% ipython --no-banner

In [1]: import numpy as np

In [2]: np.set_printoptions(precision=1, suppress=True, linewidth=140)

In [3]: def rd(a):
   ...:     return np.round(a, 1) + 0
   ...: 

In [4]: cent = np.array([[0.7, 0.4, 0.8]])

In [5]: rng = np.random.default_rng(2)

In [6]: m1 = np.array([[0],
   ...:     [1],
   ...:     [2],
   ...:     [-2],
   ...:     [-3],
   ...:     [-2],
   ...:     [-2],
   ...:     [0],
   ...:     [2],
   ...:     [1],
   ...:     [-1],
   ...:     [0],
   ...:     [2],
   ...:     [-2],
   ...:     [3],
   ...:     [-1],
   ...:     [-3],
   ...:     [-3],
   ...:     [3],
   ...:     [-2],
   ...:     [-1]]) @ cent + 0.3 * rng.normal(size=(21, 3))

In [7]: print(rd(m1))
[[ 0.1 -0.2 -0.1]
 [ 0.   0.9  1.1]
 [ 1.3  1.   1.7]
 [-1.6 -0.5 -1.7]
 [-2.2 -1.4 -2.3]
 [-1.4 -0.6 -1.8]
 [-1.4 -1.1 -1.3]
 [ 0.1  0.1  0.1]
 [ 1.1  1.   2.2]
 [ 0.2 -0.1  0.3]
 [-0.4 -0.4 -0.5]
 [ 0.2  0.1  0.1]
 [ 1.3  1.1  1.3]
 [-1.5 -0.7 -1.1]
 [ 1.9  0.9  2.2]
 [-0.4 -0.5 -0.4]
 [-2.7 -0.9 -2.1]
 [-2.5 -1.2 -2. ]
 [ 2.1  1.5  3.1]
 [-1.3 -0.9 -1.8]
 [-0.5 -0.5 -0.9]]

In [8]: O, evecs = np.linalg.qr(m1[:, :2])[0], np.linalg.qr(m1[:, 2:])[0]

In [9]: sigma = np.linalg.svd(O.T @ evecs, compute_uv=False)

In [10]: print(rd(sigma))
[1.]

In [11]: r0, v = m1[13], m1[11]

In [12]: print(rd(r0 @ r0))
4.0

In [13]: print(rd(r0 @ v))
-0.5

In [14]: p = (r0 @ v) / (r0 @ r0) * r0

In [15]: print(rd(v - p))
[0. 0. 0.]

In [16]: print(np.linalg.matrix_rank(np.outer(r0, v)))
1

In [17]: print(rd(np.outer(r0, v)))
[[-0.3 -0.1 -0.1]
 [-0.2  0.  -0.1]
 [-0.2 -0.1 -0.1]]

In [18]: print(rd((v - p) @ r0))
0.0

In [19]: print(rd(np.linalg.norm(r0 + v) ** 2 + np.linalg.norm(r0 - v) ** 2))
8.1

In [20]: x = np.array([0, 3, 0])

In [21]: y = m1 @ x

In [22]: coef, lr = np.zeros(3), 1 / np.linalg.norm(m1, 2) ** 2

In [23]: for i in range(150):
    ...:     coef -= lr * m1.T @ (m1 @ coef - y)
    ...:     if i % 50 == 0: print(i, round(np.linalg.norm(m1 @ coef - y), 1))
    ...: 
0 3.0
50 1.6
100 1.0

In [24]: print(rd(coef))
[-0.1  2.4  0.4]

In [25]: print(rd(np.linalg.cond(m1)))
11.2

In [26]: ang = np.radians(140)

In [27]: R = np.eye(3)

In [28]: R[2, 2] = R[1, 1] = np.cos(ang)

In [29]: R[2, 1], R[1, 2] = -np.sin(ang), np.sin(ang)

In [30]: print(rd(R))
[[ 1.   0.   0. ]
 [ 0.  -0.8  0.6]
 [ 0.  -0.6 -0.8]]

In [31]: out = m1 @ R.T

In [32]: print(rd(out))
[[ 0.1  0.   0.2]
 [ 0.   0.  -1.5]
 [ 1.3  0.3 -2. ]
 [-1.6 -0.7  1.6]
 [-2.2 -0.4  2.7]
 [-1.4 -0.7  1.8]
 [-1.4  0.   1.7]
 [ 0.1  0.  -0.2]
 [ 1.1  0.6 -2.4]
 [ 0.2  0.3 -0.2]
 [-0.4  0.   0.6]
 [ 0.2  0.  -0.1]
 [ 1.3  0.  -1.6]
 [-1.5 -0.1  1.3]
 [ 1.9  0.8 -2.3]
 [-0.4  0.1  0.6]
 [-2.7 -0.7  2.2]
 [-2.5 -0.4  2.3]
 [ 2.1  0.9 -3.3]
 [-1.3 -0.5  2. ]
 [-0.5 -0.2  0.9]]

In [33]: print(rd(np.linalg.det(R)), rd(np.trace(R)))
1.0 -0.5
